$ python3 -q
>>> import numpy as np
>>> from numpy import linalg as LA
>>> np.set_printoptions(suppress=True, linewidth=140)
>>> E = np.load("test11.npy")
>>> print(E)
[[ 0.9 -0.6 -0.1]
 [ 0.6  0.9 -0.4]
 [ 0.5 -1.  -0.9]
 [ 1.   0.3 -0.3]
 [-0.6  0.1 -1.7]
 [-1.1 -1.5  0.6]
 [ 0.2 -0.2  0.7]
 [ 0.6 -0.5  0.9]
 [ 0.9 -2.4 -3.3]
 [-3.1 -0.9  2.4]
 [ 0.9 -2.5  2.7]
 [ 0.7 -0.2  0.8]
 [-2.4  0.6 -1.5]
 [-1.2 -0.1 -2. ]]
>>> M2 = np.c_[E[:, :2] @ np.array([[1, 0], [2, 3]]), np.array([0, -2, 1, -5, -9, 6, 3, -9, 4, 8, 9, -7, -4, 7])]
>>> M2.round(2)
array([[-0.3, -1.8,  0. ],
       [ 2.4,  2.7, -2. ],
       [-1.5, -3. ,  1. ],
       [ 1.6,  0.9, -5. ],
       [-0.4,  0.3, -9. ],
       [-4.1, -4.5,  6. ],
       [-0.2, -0.6,  3. ],
       [-0.4, -1.5, -9. ],
       [-3.9, -7.2,  4. ],
       [-4.9, -2.7,  8. ],
       [-4.1, -7.5,  9. ],
       [ 0.3, -0.6, -7. ],
       [-1.2,  1.8, -4. ],
       [-1.4, -0.3,  7. ]])
>>> np.round(LA.norm(M2 - E @ LA.lstsq(E, M2)[0], axis=0), 2) + 0
array([ 0.  ,  0.  , 17.44])
>>> proj = M2 @ LA.solve(M2.T @ M2, M2.T)
>>> print(LA.matrix_rank(np.eye(14) - proj))
11
>>> np.round(np.trace(proj), 2)
np.float64(3.0)
>>> np.allclose(proj @ proj, proj)
True
>>> np.round(proj @ M2[:, 0], 2)
array([-0.3,  2.4, -1.5,  1.6, -0.4, -4.1, -0.2, -0.4, -3.9, -4.9, -4.1,  0.3, -1.2, -1.4])
>>> Xs = E - E.mean(axis=0)
>>> left, sv, VT = LA.svd(Xs, full_matrices=False)
>>> (np.sign(left[:, 0]) == np.sign(left[0, 0])).astype(int)
array([1, 1, 1, 1, 1, 0, 0, 0, 1, 0, 0, 0, 1, 1])
>>> print(np.round(VT[0] * np.sign(VT[0, np.abs(VT[0]).argmax()]), 2))
[-0.09 -0.16  0.98]
>>> round((sv ** 2).sum() ** 2 / (sv ** 4).sum(), 2)
np.float64(2.54)
>>> np.abs(left[:, 0]).argmax()
np.int64(10)
>>> print(sv.round(2))
[6.08 4.9  3.41]
>>> LA.matrix_rank(Xs)
np.int64(3)
>>> F = np.load("case5.npy")
>>> F
array([[ 0., -1.,  0., -1.],
       [-1.,  0.,  0., -1.],
       [ 0.,  0.,  0.,  0.],
       [-1., -1.,  0.,  0.]])
>>> evals, evecs = LA.eigh(F)
>>> vec = np.array([2, 3, 0, 0])
>>> np.round(evecs * np.abs(evals) @ evecs.T, 2)
array([[1.33, 0.33, 0.  , 0.33],
       [0.33, 1.33, 0.  , 0.33],
       [0.  , 0.  , 0.  , 0.  ],
       [0.33, 0.33, 0.  , 1.33]])
>>> np.abs(F).sum(axis=1).max(), np.round(np.abs(evals).max(), 2)
(np.float64(2.0), np.float64(2.0))
>>> np.round(LA.eigvalsh(F[1:, 1:]), 2)
array([-1.,  0.,  1.])
>>> np.round(evecs * np.maximum(evals, 0) @ evecs.T, 2)
array([[ 0.67, -0.33,  0.  , -0.33],
       [-0.33,  0.67,  0.  , -0.33],
       [ 0.  ,  0.  ,  0.  ,  0.  ],
       [-0.33, -0.33,  0.  ,  0.67]])
>>> print(np.all(LA.eigvalsh(F) > 0))
False
>>> try:
...     LA.cholesky(F)
... except LA.LinAlgError as e:
...     print(repr(e))
... 
LinAlgError('Matrix is not positive definite')
>>> W0 = np.loadtxt("w.csv", delimiter=",")
>>> W0
array([[-0.3,  0.8, -5.1],
       [ 0.8, -0.9, -1.2],
       [ 0.8, -0.4, -0.6],
       [ 0. ,  0.5,  2.1]])
>>> # column 2 dominates
>>> rng = np.random.default_rng(946)
>>> idx = rng.permutation(3)
>>> M2 = W0[:, idx] * rng.choice([-1, 1], 3)
>>> M2
array([[-5.1, -0.8,  0.3],
       [-1.2,  0.9, -0.8],
       [-0.6,  0.4, -0.8],
       [ 2.1, -0.5, -0. ]])
>>> left, _, VT = LA.svd(W0.T @ M2)
>>> np.round(left @ VT, 2) + 0
array([[ 0.,  0., -1.],
       [ 0., -1.,  0.],
       [ 1.,  0.,  0.]])
>>> np.round(LA.lstsq(W0, M2)[0], 2) + 0
array([[ 0.,  0., -1.],
       [ 0., -1.,  0.],
       [ 1.,  0.,  0.]])
>>> left, sv = LA.svd(W0)
Traceback (most recent call last):
  File "<python-input-41>", line 1, in <module>
    left, sv = LA.svd(W0)
    ^^^^^^^^
ValueError: too many values to unpack (expected 2)
>>> left, sv, VT = LA.svd(W0, full_matrices=False)
>>> np.round(np.cumsum(sv ** 2) / np.sum(sv ** 2), 2)
array([0.91, 0.99, 1.  ])
>>> np.round(VT @ VT.T, 2) + 0
array([[1., 0., 0.],
       [0., 1., 0.],
       [0., 0., 1.]])
>>> np.round(np.sqrt((sv ** 2).sum()), 2), np.round(LA.norm(W0), 2)
(np.float64(5.95), np.float64(5.95))
>>> left.shape, sv.shape, VT.shape
((4, 3), (3,), (3, 3))
>>> proj = W0 @ LA.solve(W0.T @ W0, W0.T)
>>> np.round((np.eye(4) - proj) @ W0, 2) + 0
array([[0., 0., 0.],
       [0., 0., 0.],
       [0., 0., 0.],
       [0., 0., 0.]])
>>> proj.round(2)
array([[ 0.99, -0.08,  0.07, -0.06],
       [-0.08,  0.6 ,  0.38, -0.31],
       [ 0.07,  0.38,  0.65,  0.28],
       [-0.06, -0.31,  0.28,  0.77]])
>>> np.round(np.diag(proj), 2)
array([0.99, 0.6 , 0.65, 0.77])
>>> np.round(proj @ W0[:, 0], 2) + 0
array([-0.3,  0.8,  0.8,  0. ])
>>> X = np.array([[-0.1, -1.0, 0.2, 0.4],
...     [2.3, -0.4, 1.1, 0.4],
...     [0.2, -0.9, -0.1, 0.1],
...     [-1.2, 1.0, 0.3, 0.5]])
>>> X
array([[-0.1, -1. ,  0.2,  0.4],
       [ 2.3, -0.4,  1.1,  0.4],
       [ 0.2, -0.9, -0.1,  0.1],
       [-1.2,  1. ,  0.3,  0.5]])
>>> vec = np.array([9, 9, -6])
>>> target = W0 @ vec
>>> beta, lr = np.zeros(3), 1 / LA.norm(W0, 2) ** 2
>>> for i in range(4):
...     beta -= lr * W0.T @ (W0 @ beta - target)
...     if i % 1 == 0: print(i, round(LA.norm(W0 @ beta - target), 2))
... 
0 6.62
1 6.55
2 6.48
3 6.42
>>> print(np.round(LA.cond(W0), 2))
10.77
>>> LA.cond(X) > 100
np.False_
>>> LA.matrix_rank(X, rtol=0.1)
np.int64(3)
>>> print(round(np.log10(LA.cond(X))))
2
>>> round(LA.norm(X, 2) / LA.norm(X), 2)
np.float64(0.85)
>>> left, sv, VT = LA.svd(X)
>>> sv.round(2)
array([2.9 , 1.5 , 1.  , 0.06])
>>> M2 = left[:, :3] @ np.diag(sv[:3]) @ VT[:3]
>>> np.round(LA.norm(X - M2) / LA.norm(X), 2)
np.float64(0.02)
>>> M = np.load("dump.npy")
>>> M
array([[  0.,   0.,   3.,  -3.],
       [ -2.,  -4.,   5.,  -3.],
       [ -2.,  -4.,  11.,  -9.],
       [ -2.,  -4.,  14., -12.]])
>>> # rank 2
>>> round(LA.det(M.T), 2)
np.float64(0.0)
>>> np.round(LA.det(2 * M), 2), round(float(LA.det(M)), 2)
(np.float64(0.0), 0.0)
>>> np.round(LA.det(M[::-1]), 2)
np.float64(0.0)
>>> np.einsum("ii->", M)
np.float64(-5.0)
>>> left, sv, VT = LA.svd(M)
>>> sv.round(2) + 0
array([25.37,  3.23,  0.  ,  0.  ])
>>> np.argmax(sv[:-1] / (sv[1:] + 1e-6)) + 1
np.int64(2)
>>> M2 = left[:, :2] @ np.diag(sv[:2]) @ VT[:2]
>>> round(float(LA.norm(M - M2, 2)), 2), round(sv[2], 2)
(0.0, np.float64(0.0))
>>> print(M2.round(2) + 0)
[[  0.   0.   3.  -3.]
 [ -2.  -4.   5.  -3.]
 [ -2.  -4.  11.  -9.]
 [ -2.  -4.  14. -12.]]
>>> round(float(np.abs(M - M2).max()), 2)
0.0
>>> LA.matrix_rank(M2)
np.int64(2)
>>> LA.matrix_rank(M, rtol=0.05)
np.int64(2)
>>> proj = np.triu(np.array([[-8, 7, -7, -9], [-6, -7, -9, -4], [0, 2, -6, -7], [-9, 0, -9, -5]]), 1) + np.eye(4)
>>> M2 = proj @ M @ LA.inv(proj)
>>> np.round(np.poly(M2), 2) + 0
array([1., 5., 6., 0., 0.])
>>> round(LA.det(M2), 2)
np.float64(0.0)
>>> print(LA.matrix_rank(M2))
2
>>> print(M2)
[[   18.   -90.  -849. -5994.]
 [   24.  -120. -1062. -7572.]
 [   12.   -60.  -543. -3858.]
 [   -2.    10.    90.   640.]]
>>> m1 = np.loadtxt("run16.csv", delimiter=",")
>>> m1
array([[13.56, -5.52,  2.26],
       [13.36, -5.48,  2.28],
       [10.09, -4.77,  2.53],
       [ 9.26, -4.58,  2.57],
       [ 2.89, -2.78,  2.41],
       [ 1.25, -2.12,  2.08],
       [ 0.54, -1.75,  1.82],
       [ 0.1 , -1.47,  1.59],
       [-0.1 , -1.31,  1.45],
       [-0.1 , -1.3 ,  1.44],
       [-0.48, -0.82,  0.96],
       [-0.48, -0.81,  0.95],
       [-0.5 , -0.48,  0.57],
       [ 0.13,  0.06, -0.05],
       [ 0.61,  0.2 , -0.1 ],
       [ 1.06,  0.25,  0.2 ],
       [ 1.07,  0.25,  0.21],
       [ 1.09,  0.25,  0.26],
       [ 1.19,  0.22,  0.53],
       [ 1.21,  0.2 ,  0.66],
       [ 1.21,  0.15,  1.07],
       [ 1.11,  0.06,  1.62],
       [ 1.03,  0.01,  1.91],
       [ 0.27, -0.28,  3.62],
       [ 0.14, -0.32,  3.85],
       [-1.51, -0.75,  6.38],
       [-1.72, -0.8 ,  6.68]])
>>> Q, evecs = LA.qr(E[:, :1])[0], LA.qr(E[:, 1:])[0]
>>> sv = LA.svd(Q.T @ evecs, compute_uv=False)
>>> round(LA.norm(Q @ Q.T - evecs @ evecs.T, 2), 2)
np.float64(1.0)
>>> print(np.round(np.degrees(np.arccos(sv.clip(0, 1))), 2))
[83.29]
>>> Xs = m1 - m1.mean(axis=0)
>>> left, sv, VT = LA.svd(Xs, full_matrices=False)
>>> np.round(VT[0] * np.sign(VT[0, np.abs(VT[0]).argmax()]), 2)
array([ 0.93, -0.37,  0.02])
>>> print(np.abs(VT[0]).argmax())
0
>>> (np.sign(left[:, 0]) == np.sign(left[0, 0])).astype(int)
array([1, 1, 1, 1, 1, 0, 0, 0, 0, 0, 0, 0, 0, 0, 0, 0, 0, 0, 0, 0, 0, 0, 0, 0, 0, 0, 0])
>>> print(np.round(np.abs(VT[-1]), 2))
[0.35 0.9  0.27]
>>> LA.matrix_rank(Xs)
np.int64(3)
>>> Xs = m1 - m1.mean(axis=0)
>>> evecs = LA.svd(Xs)[2][:2]
>>> M2 = Xs - Xs @ evecs.T @ evecs
>>> np.round(np.diag(evecs.T @ evecs), 2)
array([0.88, 0.2 , 0.93])
>>> np.round(M2.std(axis=0), 2)
array([0.23, 0.6 , 0.18])
>>> print(LA.norm(M2, axis=1).round(6).argmax())
5
>>> dist = LA.norm(m1[:, None] - m1[None], axis=-1)
>>> print(dist[20].round(6).argsort(kind="stable")[:4])
[20 19 18 21]
>>> print(dist.shape)
(27, 27)
>>> np.unravel_index(dist.round(6).argmax(), dist.shape)
(np.int64(0), np.int64(26))
>>> vec = np.array([5, 4, 4])
>>> target = m1 @ vec
>>> beta, lr = np.zeros(3), 1 / LA.norm(m1, 2) ** 2
>>> for i in range(3):
...     beta -= lr * m1.T @ (m1 @ beta - target)
...     if i % 1 == 0: print(i, round(LA.norm(m1 @ beta - target), 2))
... 
0 27.09
1 24.98
2 23.43
>>> print(round(float(LA.cond(m1)), 2))
7.64
>>> idx = rng.integers(0, 2, 4)
>>> A = np.triu((idx[:, None] == idx) & (rng.random((4, 4)) < 0.8), 1).astype(int)
>>> A += A.T
>>> A
array([[0, 0, 1, 0],
       [0, 0, 0, 1],
       [1, 0, 0, 0],
       [0, 1, 0, 0]])
>>> # 2 groups of indices that never mix
>>> print(A[:, 0] @ A[:, 3])
0
>>> np.round(LA.norm(A, axis=0), 2)
array([1., 1., 1., 1.])
>>> np.round(LA.svd(A, compute_uv=False), 2)
array([1., 1., 1., 1.])
>>> np.round(LA.pinv(A), 2)
array([[0., 0., 1., 0.],
       [0., 0., 0., 1.],
       [1., 0., 0., 0.],
       [0., 1., 0., 0.]])
>>> M2 = A + rng.integers(-2, 3, (4, 1)) @ rng.integers(-2, 3, (1, 4))
>>> print(M2)
[[ 1  0  3 -1]
 [-1  0 -2  2]
 [ 0  0 -2  1]
 [ 0  1  0  0]]
>>> print(np.round(LA.svd(M2 - A, compute_uv=False), 2) + 0)
[4.24 0.   0.   0.  ]
>>> M2 - A
array([[ 1,  0,  2, -1],
       [-1,  0, -2,  1],
       [-1,  0, -2,  1],
       [ 0,  0,  0,  0]])
>>> M2.reshape(2, -1)
array([[ 1,  0,  3, -1, -1,  0, -2,  2],
       [ 0,  0, -2,  1,  0,  1,  0,  0]])
>>> M2.reshape(-1, 2)
array([[ 1,  0],
       [ 3, -1],
       [-1,  0],
       [-2,  2],
       [ 0,  0],
       [-2,  1],
       [ 0,  1],
       [ 0,  0]])
>>> blk = M2.reshape(4, 2, -1)
>>> blk.sum(axis=1)
array([[ 4, -1],
       [-3,  2],
       [-2,  1],
       [ 0,  1]])
>>> data = np.array([[0, 18, 18], [0, -18, -18], [0, -24, -24]])
>>> left, sv, VT = LA.svd(data)
>>> evecs = VT[:(sv > 1e-8).sum()]
>>> vec = data[2] + -1 * data[1] + rng.integers(2) * np.eye(3)[1]
>>> vec
array([ 0., -5., -6.])
>>> print(np.round(LA.norm(vec - evecs.T @ evecs @ vec), 2))
0.71
>>> LA.matrix_rank(np.vstack([data, vec]))
np.int64(2)
>>> M2 = data / LA.norm(data, axis=1, keepdims=True)
>>> cov = M2 @ M2.T
>>> np.round(LA.norm(M2, axis=1), 2)
array([1., 1., 1.])
>>> cov.round(2)
array([[ 1., -1., -1.],
       [-1.,  1.,  1.],
       [-1.,  1.,  1.]])
>>> cov[0].round(2)
array([ 1., -1., -1.])
>>> print(np.argwhere(np.triu(np.abs(cov) > 0.95, 1)))
[[0 1]
 [0 2]
 [1 2]]
>>> LA.matrix_rank(data, rtol=0.1)
np.int64(1)
>>> print(round(float(LA.norm(data, 2) / LA.norm(data)), 2))
1.0
>>> LA.cond(data) > 100
np.True_
>>> round(float(np.trace(LA.pinv(data) @ data)), 2)
1.0
>>> np.abs(np.diag(LA.qr(data)[1])) > 1e-9
array([False,  True, False])
>>> try:
...     LA.inv(data)
... except LA.LinAlgError as e:
...     print(repr(e))
... 
LinAlgError('Singular matrix')
>>> LA.lstsq(data[:-1].T, data[-1])[2]
np.int32(1)
>>> np.unique(data.round(6), axis=0).shape
(3, 3)
